$ python3 -q
>>> import numpy as np
>>> import numpy.linalg as la
>>> np.set_printoptions(precision=2, suppress=True, linewidth=100, legacy="1.25")
>>> mat = np.loadtxt("sample7.csv", delimiter=",")
>>> mat
array([[ 4., -2.,  0.],
       [-2., -5., -2.],
       [ 0., -2., -5.]])
>>> # equal to its transpose
>>> rng = np.random.default_rng(4752)
>>> lab = rng.permutation(3)
>>> lab
array([1, 2, 0])
>>> Y = mat[lab][:, lab]
>>> np.allclose(Y, mat)
False
>>> m1 = np.load("data.npy")
>>> m1
array([[0.5, 0. , 0.5],
       [0. , 1. , 0. ],
       [0. , 0. , 1. ]])
>>> f = np.array([1, -2, -2])
>>> np.convolve(m1[2], f)
array([ 0.,  0.,  1., -2., -2.])
>>> np.cross(m1[2, :3], m1[1, :3])
array([-1.,  0.,  0.])
>>> np.array([np.convolve(row, f, "same") for row in m1])
array([[-1. , -0.5, -1. ],
       [ 1. , -2. , -2. ],
       [ 0. ,  1. , -2. ]])
>>> ev, V = la.eig(m1)
>>> np.sort(la.eigvals(m1 @ m1))
array([0.25, 1.  , 1.  ])
>>> m1 @ np.ones(3)
array([1., 1., 1.])
>>> p = np.eye(3)[2]
>>> for _ in range(6):
...     p = p @ m1
...     print(p.round(2))
... 
[0. 0. 1.]
[0. 0. 1.]
[0. 0. 1.]
[0. 0. 1.]
[0. 0. 1.]
[0. 0. 1.]
>>> K = np.loadtxt("run8.csv", delimiter=",")
>>> K
array([[-0.57,  0.01,  0.22,  0.79],
       [ 0.33, -0.55,  0.77,  0.03],
       [ 0.71, -0.01, -0.35,  0.61],
       [ 0.24,  0.84,  0.49,  0.02]])
>>> # orthonormal columns
>>> Y = K + rng.integers(-2, 3, (4, 2)) @ rng.integers(-2, 3, (2, 4))
>>> Y
array([[-0.57, -2.99,  3.22,  0.79],
       [-0.67, -1.55,  1.77, -1.97],
       [ 1.71, -5.01,  4.65,  2.61],
       [-0.76, -3.16,  4.49, -1.98]])
>>> np.abs(Y - K).sum(axis=1)
array([ 6.,  5., 13., 11.])
>>> np.round(la.svd(Y - K, compute_uv=False), 2) + 0
array([10.1 ,  3.87,  0.  ,  0.  ])
>>> Q = Y.astype(float).copy()
>>> for j in range(4):
...     Q[:, j] -= Q[:, :j] @ (Q[:, :j].T @ Q[:, j])
...     Q[:, j] /= la.norm(Q[:, j])
... 
>>> Q.round(2) + 0
array([[-0.28, -0.52, -0.54,  0.6 ],
       [-0.32, -0.31, -0.41, -0.79],
       [ 0.83, -0.55, -0.01, -0.11],
       [-0.37, -0.57,  0.73,  0.  ]])
>>> np.round(Q.T @ Q, 2) + 0
array([[1., 0., 0., 0.],
       [0., 1., 0., 0.],
       [0., 0., 1., 0.],
       [0., 0., 0., 1.]])
>>> F = np.loadtxt("mat.csv", delimiter=",")
>>> F
array([[ 0.6 , -0.13, -0.13, -0.4 ,  0.67],
       [-0.13,  0.96, -0.04, -0.13,  0.22],
       [-0.13, -0.04,  0.96, -0.13,  0.22],
       [-0.4 , -0.13, -0.13,  0.6 ,  0.67],
       [ 0.67,  0.22,  0.22,  0.67, -0.11]])
>>> Q, r_ = la.qr(F)
>>> np.trace(Q @ Q.T)
5.0
>>> np.round(Q.T @ Q, 2) + 0
array([[1., 0., 0., 0., 0.],
       [0., 1., 0., 0., 0.],
       [0., 0., 1., 0., 0.],
       [0., 0., 0., 1., 0.],
       [0., 0., 0., 0., 1.]])
>>> Q @ r_
array([[ 0.6 , -0.13, -0.13, -0.4 ,  0.67],
       [-0.13,  0.96, -0.04, -0.13,  0.22],
       [-0.13, -0.04,  0.96, -0.13,  0.22],
       [-0.4 , -0.13, -0.13,  0.6 ,  0.67],
       [ 0.67,  0.22,  0.22,  0.67, -0.11]])
>>> Q.shape, r_.shape
((5, 5), (5, 5))
>>> Q
array([[-0.6 ,  0.13,  0.13,  0.4 , -0.67],
       [ 0.13, -0.96,  0.04,  0.13, -0.22],
       [ 0.13,  0.04, -0.96,  0.13, -0.22],
       [ 0.4 ,  0.13,  0.13, -0.6 , -0.67],
       [-0.67, -0.22, -0.22, -0.67,  0.11]])
>>> abs(r_[0, 0]), round(float(la.norm(F[:, 0])), 2)
(1.0, 1.0)
